% python3 -q
>>> import numpy as np
>>> np.set_printoptions(precision=2, suppress=True, linewidth=140, sign=" ")
>>> def rnd(a):
...     return np.round(a, 2) + 0
... 
>>> F = np.loadtxt("m.csv", delimiter=",")
>>> F
array([[-0.3,  1.5, -0.2, -1.6, -0.8, -0.9,  0.5, 21. ,  0.5, -0.6],
       [ 1.2,  0.4,  0.6, -1.1,  0.4,  1.9, -0.7, 21. , -0.3,  1. ],
       [-0.1, -0.4, -0.8, -0.7,  1. ,  1.5, -1.2,  8. , -0.2, -1. ],
       [ 1.4,  1.6, -1.9,  0.7,  0.8,  1.7,  0.3, -5. ,  1.6,  2.3],
       [ 1.9,  0.2,  0.8, -1.3,  1.8, -0.9,  0.7, -1. ,  0.5,  0.4],
       [-0.8,  0.7, -0.5,  0.4,  1.9,  0. ,  1.5, 10. , -1.2,  0.3],
       [ 1.3,  0.2,  0.7, -0.1,  0.8, -0.2,  0. ,  0. , -1.3, -0.2]])
>>> # column 7 dominates
>>> T = np.stack([F, 3 * F, F[::-1]])
>>> np.linalg.matrix_rank(T.reshape(3, -1))
np.int64(2)
>>> np.linalg.matrix_rank(T)
array([ 7,  7,  7])
>>> T.shape
(3, 7, 10)
>>> rnd(np.einsum("bij,cij->bc", T, T))
array([[  1139.39,   3418.17,    443.09],
       [  3418.17,  10254.51,   1329.27],
       [   443.09,   1329.27,   1139.39]])
>>> (T @ F.T).shape
(3, 7, 7)
>>> B = F / np.sqrt((F ** 2).mean(axis=1, keepdims=True))
>>> np.linalg.matrix_rank(F - F.mean(axis=1, keepdims=True))
np.int64(7)
>>> rnd(np.linalg.norm(B, axis=1))
array([ 3.16,  3.16,  3.16,  3.16,  3.16,  3.16,  3.16])
>>> rng = np.random.default_rng(95242)
>>> B = F + rng.integers(-2, 3, (7, 1)) @ rng.integers(-2, 3, (1, 10))
>>> rnd(B)
array([[-1.3,  0.5, -0.2, -0.6, -1.8, -2.9,  0.5, 22. ,  0.5,  0.4],
       [ 1.2,  0.4,  0.6, -1.1,  0.4,  1.9, -0.7, 21. , -0.3,  1. ],
       [ 1.9,  1.6, -0.8, -2.7,  3. ,  5.5, -1.2,  6. , -0.2, -3. ],
       [ 0.4,  0.6, -1.9,  1.7, -0.2, -0.3,  0.3, -4. ,  1.6,  3.3],
       [ 2.9,  1.2,  0.8, -2.3,  2.8,  1.1,  0.7, -2. ,  0.5, -0.6],
       [-2.8, -1.3, -0.5,  2.4, -0.1, -4. ,  1.5, 12. , -1.2,  2.3],
       [ 2.3,  1.2,  0.7, -1.1,  1.8,  1.8,  0. , -1. , -1.3, -1.2]])
>>> np.abs(B - F).sum(axis=1)
array([  8.,   0.,  16.,   8.,   8.,  16.,   8.])
>>> rnd(np.linalg.svd(B - F, compute_uv=False))
array([ 10.95,   0.  ,   0.  ,   0.  ,   0.  ,   0.  ,   0.  ])
>>> W0 = np.load("x.npy")
>>> W0
array([[ 1,  0,  0,  0,  0,  0,  0,  0,  0,  0],
       [-2,  1,  0,  0,  0,  0,  0,  0,  0,  0],
       [ 2,  5,  1,  0,  0,  0,  0,  0,  0,  0],
       [ 4, -4, -4,  1,  0,  0,  0,  0,  0,  0],
       [-1,  3, -1,  3,  1,  0,  0,  0,  0,  0],
       [ 2,  0, -1, -4, -5,  1,  0,  0,  0,  0],
       [-1,  3,  2,  3, -3, -4,  1,  0,  0,  0],
       [ 2, -4,  2,  5, -3, -2,  0,  1,  0,  0],
       [ 5,  1, -2,  1, -3,  5, -4, -3,  1,  0],
       [ 0, -2,  0,  0, -1, -3,  4,  0,  3,  1]])
>>> ang = np.radians(90)
>>> R = np.eye(10)
>>> R[2, 2] = R[0, 0] = np.cos(ang)
>>> R[2, 0], R[0, 2] = -np.sin(ang), np.sin(ang)
>>> rnd(R)
array([[ 0.,  0.,  1.,  0.,  0.,  0.,  0.,  0.,  0.,  0.],
       [ 0.,  1.,  0.,  0.,  0.,  0.,  0.,  0.,  0.,  0.],
       [-1.,  0.,  0.,  0.,  0.,  0.,  0.,  0.,  0.,  0.],
       [ 0.,  0.,  0.,  1.,  0.,  0.,  0.,  0.,  0.,  0.],
       [ 0.,  0.,  0.,  0.,  1.,  0.,  0.,  0.,  0.,  0.],
       [ 0.,  0.,  0.,  0.,  0.,  1.,  0.,  0.,  0.,  0.],
       [ 0.,  0.,  0.,  0.,  0.,  0.,  1.,  0.,  0.,  0.],
       [ 0.,  0.,  0.,  0.,  0.,  0.,  0.,  1.,  0.,  0.],
       [ 0.,  0.,  0.,  0.,  0.,  0.,  0.,  0.,  1.,  0.],
       [ 0.,  0.,  0.,  0.,  0.,  0.,  0.,  0.,  0.,  1.]])
>>> B = W0 @ R.T
>>> rnd(B)
array([[ 0.,  0., -1.,  0.,  0.,  0.,  0.,  0.,  0.,  0.],
       [ 0.,  1.,  2.,  0.,  0.,  0.,  0.,  0.,  0.,  0.],
       [ 1.,  5., -2.,  0.,  0.,  0.,  0.,  0.,  0.,  0.],
       [-4., -4., -4.,  1.,  0.,  0.,  0.,  0.,  0.,  0.],
       [-1.,  3.,  1.,  3.,  1.,  0.,  0.,  0.,  0.,  0.],
       [-1.,  0., -2., -4., -5.,  1.,  0.,  0.,  0.,  0.],
       [ 2.,  3.,  1.,  3., -3., -4.,  1.,  0.,  0.,  0.],
       [ 2., -4., -2.,  5., -3., -2.,  0.,  1.,  0.,  0.],
       [-2.,  1., -5.,  1., -3.,  5., -4., -3.,  1.,  0.],
       [ 0., -2.,  0.,  0., -1., -3.,  4.,  0.,  3.,  1.]])
>>> np.allclose(np.linalg.norm(W0, axis=1), np.linalg.norm(B, axis=1))
True
>>> np.allclose(W0 @ W0.T, B @ B.T)
True
>>> np.abs(B - W0).max(axis=0)
array([ 8.,  0.,  4.,  0.,  0.,  0.,  0.,  0.,  0.,  0.])
